% python3 -q
>>> import numpy as np
>>> import numpy.linalg as la
>>> np.set_printoptions(suppress=True, linewidth=140)
>>> data = np.load("arr.npy")
>>> print(data)
[[-0.58 -0.62 -0.49  0.48]
 [-0.11 -0.67 -0.65 -0.22]
 [ 0.   -0.49 -0.49 -0.24]
 [ 0.    0.87  0.87  0.54]
 [ 0.87  0.18 -0.18 -0.92]
 [-0.11 -0.67 -0.65 -0.22]
 [-0.93 -0.42  0.    0.96]
 [ 0.91  0.35 -0.06 -0.95]
 [ 0.91  0.62  0.29 -0.93]
 [ 1.    0.67 -0.15 -1.  ]
 [-0.94 -0.42  0.03  0.97]
 [ 0.99  0.89  0.58 -1.  ]
 [ 0.99  0.96  0.83 -0.98]
 [ 0.5  -0.49 -0.6  -0.74]
 [ 0.5   0.09 -0.06 -0.58]
 [-0.94  0.49  0.77  0.99]
 [ 0.91  0.35 -0.06 -0.95]
 [ 0.89  0.82  0.65 -0.86]
 [ 0.22 -0.42 -0.47 -0.45]
 [ 0.58 -0.35 -0.49 -0.76]
 [-0.84 -0.56 -0.29  0.85]
 [ 0.41  0.18  0.06 -0.45]
 [ 1.    0.96  0.76 -1.  ]
 [ 0.32  0.89  0.87  0.22]
 [ 0.58  0.79  0.72 -0.35]
 [ 0.58  0.76  0.67 -0.38]
 [ 0.94  0.76  0.47 -0.95]]
>>> hat = data @ la.solve(data.T @ data, data.T)
>>> print(np.round(hat @ data[:, 2], 2) + 0)
[-0.49 -0.65 -0.49  0.87 -0.18 -0.65  0.   -0.06  0.29 -0.15  0.03  0.58  0.83 -0.6  -0.06  0.77 -0.06  0.65 -0.47 -0.49 -0.29  0.06  0.76
  0.87  0.72  0.67  0.47]
>>> print(np.round(np.trace(hat), 2))
4.0
>>> x = np.array([0, 4, 6, 0])
>>> y = data @ x
>>> print(np.round(la.pinv(data) @ data, 2) + 0)
[[1. 0. 0. 0.]
 [0. 1. 0. 0.]
 [0. 0. 1. 0.]
 [0. 0. 0. 1.]]
>>> print(np.round(la.solve(data.T @ data, data.T @ y), 2) + 0)
[0. 4. 6. 0.]
>>> rng = np.random.default_rng(92)
>>> y = y + 0.02 * rng.normal(size=27)
>>> print(y.round(2))
[-5.47 -6.6  -4.93  8.67 -0.37 -6.56 -1.69  1.04  4.21  1.78 -1.51  7.07  8.83 -5.56 -0.03  6.56  1.03  7.17 -4.5  -4.33 -4.    1.11  8.39
  8.79  7.48  7.03  5.85]
>>> c, *_ = la.lstsq(data, y)
>>> print(np.round(data.T @ (y - data @ c), 2) + 0)
[0. 0. 0. 0.]
>>> print(c.round())
[ 0.  4.  6. -0.]
>>> print(round(la.norm(y - data @ c), 2))
0.1
>>> print(c.round(2) + 0)
[0.01 3.99 6.01 0.  ]
>>> W0 = np.loadtxt("block17.csv", delimiter=",")
>>> print(W0)
[[-2.  0.  0.  0.  0.]
 [-2.  3.  0.  0.  0.]
 [-2. -1. -1.  0.  0.]
 [-2.  2. -2. -1.  0.]
 [-1. -2.  0. -3. -1.]]
>>> # triangular
>>> idx = rng.permutation(4)
>>> out = data[:, idx] * rng.choice([-1, 1], 4)
>>> print(out)
[[ 0.48 -0.49 -0.62 -0.58]
 [-0.22 -0.65 -0.67 -0.11]
 [-0.24 -0.49 -0.49  0.  ]
 [ 0.54  0.87  0.87  0.  ]
 [-0.92 -0.18  0.18  0.87]
 [-0.22 -0.65 -0.67 -0.11]
 [ 0.96  0.   -0.42 -0.93]
 [-0.95 -0.06  0.35  0.91]
 [-0.93  0.29  0.62  0.91]
 [-1.   -0.15  0.67  1.  ]
 [ 0.97  0.03 -0.42 -0.94]
 [-1.    0.58  0.89  0.99]
 [-0.98  0.83  0.96  0.99]
 [-0.74 -0.6  -0.49  0.5 ]
 [-0.58 -0.06  0.09  0.5 ]
 [ 0.99  0.77  0.49 -0.94]
 [-0.95 -0.06  0.35  0.91]
 [-0.86  0.65  0.82  0.89]
 [-0.45 -0.47 -0.42  0.22]
 [-0.76 -0.49 -0.35  0.58]
 [ 0.85 -0.29 -0.56 -0.84]
 [-0.45  0.06  0.18  0.41]
 [-1.    0.76  0.96  1.  ]
 [ 0.22  0.87  0.89  0.32]
 [-0.35  0.72  0.79  0.58]
 [-0.38  0.67  0.76  0.58]
 [-0.95  0.47  0.76  0.94]]
>>> U, _, VT = la.svd(data.T @ out)
>>> print(idx)
[3 2 1 0]
>>> cen = out - out.mean(axis=0)
>>> U, s, VT = la.svd(cen, full_matrices=False)
>>> print(np.round(VT[0] * np.sign(VT[0, np.abs(VT[0]).argmax()]), 2))
[-0.59  0.24  0.46  0.62]
>>> print(np.round(cen.mean(axis=0), 2) + 0)
[0. 0. 0. 0.]
>>> print(la.matrix_rank(cen))
4
>>> print(np.abs(VT[0]).argmax())
3
>>> print(np.searchsorted(np.cumsum(s ** 2) / (s ** 2).sum(), 0.9) + 1)
2
>>> print(np.trace(W0))
-2.0
>>> print(np.round(la.matrix_power(W0, 4), 2))
[[ 16.   0.   0.   0.   0.]
 [-26.  81.   0.   0.   0.]
 [ 44. -20.   1.   0.   0.]
 [ 50.  52.   8.   1.   0.]
 [169. -76.  36.  12.   1.]]
>>> print(np.round(np.sort(np.abs(la.eigvals(W0))), 2))
[1. 1. 1. 2. 3.]
>>> print(np.allclose(W0, W0.T))
False
>>> print(np.allclose(W0 @ W0.T, W0.T @ W0))
False
>>> print((W0 + W0.T) / 2)
[[-2.  -1.  -1.  -1.  -0.5]
 [-1.   3.  -0.5  1.  -1. ]
 [-1.  -0.5 -1.  -1.   0. ]
 [-1.   1.  -1.  -1.  -1.5]
 [-0.5 -1.   0.  -1.5 -1. ]]
>>> print(np.prod(np.diag(W0)), round(la.det(W0), 2))
6.0 6.0
>>> print([int(la.matrix_rank(la.matrix_power(W0, p))) for p in range(1, 6)])
[5, 5, 5, 5, 5]
>>> F = np.maximum(np.array([[1, 3],
...     [3, -5],
...     [-2, 0],
...     [5, 0],
...     [3, 2],
...     [-5, -4],
...     [-5, -4],
...     [1, -3],
...     [1, -1],
...     [-4, 2],
...     [2, 0],
...     [0, 2],
...     [-1, -2],
...     [0, 4],
...     [-5, 0],
...     [3, -2],
...     [-4, 1],
...     [5, 5],
...     [-1, -2],
...     [1, 0],
...     [-2, -2],
...     [4, 3],
...     [-5, -1],
...     [-5, -5],
...     [-3, -4],
...     [-2, 0],
...     [-4, -4]]) @ np.array([[3, -1, -2], [2, -1, 3]]) + np.array([1, 2, 2]), 0)
>>> print(F)
[[10  0  9]
 [ 0  4  0]
 [ 0  4  6]
 [16  0  0]
 [14  0  2]
 [ 0 11  0]
 [ 0 11  0]
 [ 0  4  0]
 [ 2  2  0]
 [ 0  4 16]
 [ 7  0  0]
 [ 5  0  8]
 [ 0  5  0]
 [ 9  0 14]
 [ 0  7 12]
 [ 6  1  0]
 [ 0  5 13]
 [26  0  7]
 [ 0  5  0]
 [ 4  1  0]
 [ 0  6  0]
 [19  0  3]
 [ 0  8  9]
 [ 0 12  0]
 [ 0  9  0]
 [ 0  4  6]
 [ 0 10  0]]
>>> # rows 5 and 6 are equal
>>> x = np.array([3, 1, -3])
>>> y = F @ x
>>> print(np.round(la.pinv(F) @ F, 2) + 0)
[[1. 0. 0.]
 [0. 1. 0.]
 [0. 0. 1.]]
>>> print(np.round(la.solve(F.T @ F, F.T @ y), 2))
[ 3.  1. -3.]
>>> y = y + 0.1 * rng.normal(size=27)
>>> print(y.round(2))
[  3.02   4.   -13.94  47.95  35.9   11.33  10.89   3.72   8.06 -43.92  20.92  -9.06   4.96 -14.94 -28.96  18.98 -34.04  56.95   5.07
  13.04   6.05  48.07 -18.97  12.01   9.07 -14.12  10.01]
>>> c, *_ = la.lstsq(F, y)
>>> print(np.round(F.T @ (y - F @ c), 2) + 0)
[0. 0. 0.]
>>> print([round(float(la.norm(la.solve(F.T @ F + lam * np.eye(3), F.T @ y))), 2) for lam in (0, 1, 10, 100)])
[4.36, 4.35, 4.3, 3.82]
>>> print(c.round(2))
[ 3.  1. -3.]
>>> cen = (F - F.mean(axis=0)) / F.std(axis=0)
>>> print(np.round(cen.std(axis=0), 2))
[1. 1. 1.]
>>> c = la.lstsq(np.delete(cen, 0, axis=1), cen[:, 0])[0]
>>> print(np.abs(c).argmax())
0
>>> blk = np.stack([F, 4 * F, F[::-1]])
>>> print(la.matrix_rank(blk.reshape(3, -1)))
2
>>> print(np.round(la.norm(blk, axis=(1, 2)), 2))
[ 61.66 246.64  61.66]
>>> print((blk @ F.T).shape)
(3, 27, 27)
>>> gram = np.cov(F, rowvar=False)
>>> print(np.median(F, axis=0))
[0. 4. 0.]
>>> print(np.round(np.corrcoef(F.T), 2))
[[ 1.   -0.67  0.07]
 [-0.67  1.   -0.2 ]
 [ 0.07 -0.2   1.  ]]
>>> print(np.round(F.std(axis=0), 2))
[6.9  3.87 5.15]
>>> idx = F[:, 2] > np.median(F[:, 2])
>>> u = F[idx].mean(axis=0) - F[~idx].mean(axis=0)
>>> print(u.round(2))
[ 4.58 -2.73  8.75]
>>> print(((F - F.mean(axis=0)) @ u > 0).astype(int))
[1 0 0 1 1 0 0 0 0 1 0 1 0 1 1 0 1 1 0 0 0 1 1 0 0 0 0]
>>> print(idx.astype(int))
[1 0 1 0 1 0 0 0 0 1 0 1 0 1 1 0 1 1 0 0 0 1 1 0 0 1 0]
>>> K = np.load("run10.npy")
>>> print(K)
[[14. 20.  4.]
 [20. 23.  5.]
 [ 4.  5. -1.]]
>>> # equal to its transpose
>>> print(np.round(la.eigvals(K), 2))
[-2. 40. -2.]
>>> print(np.round(la.det(2 * K), 2), round(float(la.det(K)), 2))
1280.0 160.0
>>> print(np.einsum("ii->", K))
36.0
>>> print(round(float(la.det(K.T)), 2))
160.0
>>> print(np.kron(np.eye(2, dtype=int), K))
[[14. 20.  4.  0.  0.  0.]
 [20. 23.  5.  0.  0.  0.]
 [ 4.  5. -1.  0.  0. -0.]
 [ 0.  0.  0. 14. 20.  4.]
 [ 0.  0.  0. 20. 23.  5.]
 [ 0.  0. -0.  4.  5. -1.]]
>>> cen = F - F.mean(axis=0)
>>> V = la.svd(cen)[2][:2]
>>> out = cen - cen @ V.T @ V
>>> print(np.round(la.norm(out) / la.norm(cen), 2))
0.28
>>> print(la.norm(out, axis=1).round(6).argmax())
17
>>> print(np.round((cen @ V.T).std(axis=0), 2))
[7.47 5.14]
>>> print(np.round(out.std(axis=0), 2))
[1.01 2.37 0.35]
>>> print(np.round(np.diag(V.T @ V), 2))
[0.85 0.17 0.98]
>>> evals, V = la.eig(K)
>>> print(np.round(np.sort(la.eigvals(K @ K)), 2))
[   4.    4. 1600.]
>>> print(evals.round(2))
[-2. 40. -2.]
>>> idx = rng.permutation(3)
>>> print(idx)
[2 1 0]
>>> out = K[idx][:, idx]
>>> print(np.allclose(out, K))
False
>>> print(np.diag(out))
[-1. 23. 14.]
>>> print(round(la.det(out), 2), round(float(la.det(K[idx])), 2))
160.0 -160.0
>>> feats = np.load("dump.npy")
>>> print(feats.round(2))
[[ 0.87  0.5   0.  ]
 [-0.5   0.87  0.  ]
 [ 0.    0.    1.  ]]
>>> print(np.round(la.norm(feats, axis=0), 2))
[1. 1. 1.]
>>> print(np.round(feats.T @ feats, 2) + 0)
[[1. 0. 0.]
 [0. 1. 0.]
 [0. 0. 1.]]
>>> print(np.round(la.svd(feats, compute_uv=False), 2))
[1. 1. 1.]
>>> print(np.round(la.pinv(feats), 2))
[[ 0.87 -0.5   0.  ]
 [ 0.5   0.87  0.  ]
 [ 0.    0.    1.  ]]
>>> idx = rng.permutation(3)
>>> out = feats[:, idx] * rng.choice([-1, 1], 3)
>>> print(out.round(2))
[[ 0.87 -0.5   0.  ]
 [-0.5  -0.87  0.  ]
 [ 0.   -0.    1.  ]]
>>> U, _, VT = la.svd(feats.T @ out)
>>> print(idx)
[0 1 2]
>>> X = np.loadtxt("m.csv", delimiter=",")
>>> print(X)
[[1. 0. 0.]
 [1. 1. 0.]
 [3. 4. 1.]]
>>> hat = np.triu(np.array([[0, 0, 0], [1, 0, 4], [1, 2, 0]]), 1) + np.eye(3)
>>> out = hat @ X @ la.inv(hat)
>>> print(np.round(np.poly(out), 2))
[ 1. -3.  3. -1.]
>>> print(out)
[[  1.   0.   0.]
 [ 13.  17. -64.]
 [  3.   4. -15.]]
>>> x = np.array([2, 3, -1])
>>> h1 = np.maximum(out @ x, 0)
>>> print(out.T @ h1)
[ 1934.  2529. -9519.]
>>> print(np.maximum(out @ x, 0) - np.maximum(-out @ x, 0))
[  2. 141.  33.]
>>> print(np.round(np.tanh(out @ x), 2))
[0.96 1.   1.  ]
>>> theta = np.radians(72)
>>> r_ = np.eye(3)
>>> r_[2, 2] = r_[0, 0] = np.cos(theta)
>>> r_[2, 0], r_[0, 2] = -np.sin(theta), np.sin(theta)
>>> print(r_.round(2))
[[ 0.31  0.    0.95]
 [ 0.    1.    0.  ]
 [-0.95  0.    0.31]]
>>> out = X @ r_.T
>>> print(round(float(la.det(r_)), 2), round(float(np.trace(r_)), 2))
1.0 1.62
>>> print(np.allclose(la.norm(X, axis=1), la.norm(out, axis=1)))
True
>>> print(np.allclose(X @ X.T, out @ out.T))
True
>>> out = np.array([[2, -2, 1], [0, 0, -1], [-2, 2, 1]])
>>> print(np.round(np.einsum("ik,kj->ji", r_, out), 2))
[[-1.28  0.   -2.52]
 [ 1.28  0.    2.52]
 [ 1.26 -1.   -0.64]]
>>> print(np.vstack([r_, out.T]).shape)
(6, 3)
>>> print(la.matrix_rank(np.vstack([r_, out.T])))
3
>>> print(np.round(out.T @ r_.T, 2))
[[-1.28  0.   -2.52]
 [ 1.28  0.    2.52]
 [ 1.26 -1.   -0.64]]
>>> print(np.round(r_ @ out, 2))
[[-1.28  1.28  1.26]
 [ 0.    0.   -1.  ]
 [-2.52  2.52 -0.64]]
>>> print(np.round(np.einsum("ik,kj->ij", r_, out), 2))
[[-1.28  1.28  1.26]
 [ 0.    0.   -1.  ]
 [-2.52  2.52 -0.64]]
>>> print(X @ X)
[[ 1.  0.  0.]
 [ 2.  1.  0.]
 [10.  8.  1.]]
>>> print(np.allclose(X @ X.T, X.T @ X))
False
>>> print(np.round(np.abs(la.eigvals(X)).max(), 2))
1.0
>>> print(np.round(np.sort(np.abs(la.eigvals(X))), 2))
[1. 1. 1.]
>>> print(np.round(la.matrix_power(X, 2), 2))
[[ 1.  0.  0.]
 [ 2.  1.  0.]
 [10.  8.  1.]]
>>> print((X + X.T) / 2)
[[1.  0.5 1.5]
 [0.5 1.  2. ]
 [1.5 2.  1. ]]
>>> print((X - X.T) / 2)
[[ 0.  -0.5 -1.5]
 [ 0.5  0.  -2. ]
 [ 1.5  2.   0. ]]
>>> M = rng.normal(size=(23, 3)) + 20 * np.array([2, 2, 1])
>>> print(M.round(2))
[[38.55 40.86 20.38]
 [41.75 39.12 20.42]
 [38.38 39.6  19.73]
 [40.98 39.86 22.15]
 [39.57 39.79 19.11]
 [40.73 39.31 20.14]
 [39.12 38.64 18.92]
 [39.45 40.98 18.81]
 [42.32 41.55 21.66]
 [39.91 39.69 20.27]
 [38.72 38.64 20.93]
 [40.18 39.1  18.64]
 [39.94 39.16 19.56]
 [39.89 40.07 20.77]
 [40.03 40.45 19.54]
 [39.89 39.62 19.92]
 [40.48 38.95 19.72]
 [37.3  40.3  18.51]
 [39.85 41.06 20.74]
 [39.37 41.18 19.2 ]
 [40.01 39.68 20.15]
 [40.24 41.38 19.42]
 [39.56 38.59 20.75]]
>>> x = np.array([-2, -2, 0])
>>> y = M @ x
>>> print(np.round(la.solve(M.T @ M, M.T @ y), 2) + 0)
[-2. -2.  0.]
>>> print(np.round(la.pinv(M) @ M, 2) + 0)
[[1. 0. 0.]
 [0. 1. 0.]
 [0. 0. 1.]]
>>> y = y + 0.05 * rng.normal(size=23)
>>> print(y.round(2))
[-158.83 -161.81 -155.94 -161.65 -158.71 -160.08 -155.5  -160.89 -167.86 -159.19 -154.76 -158.57 -158.2  -159.94 -160.9  -159.12 -158.75
 -155.23 -161.76 -161.12 -159.53 -163.19 -156.22]
>>> c, *_ = la.lstsq(M, y)
>>> print(np.round(M.T @ (y - M @ c), 2) + 0)
[0. 0. 0.]
>>> print(np.round(la.norm(y - M @ c), 2))
0.29
>>> print([round(float(la.norm(la.solve(M.T @ M + lam * np.eye(3), M.T @ y))), 2) for lam in (0, 1, 10, 100)])
[2.83, 2.81, 2.72, 2.67]
>>> print(c.round())
[-2. -2.  0.]
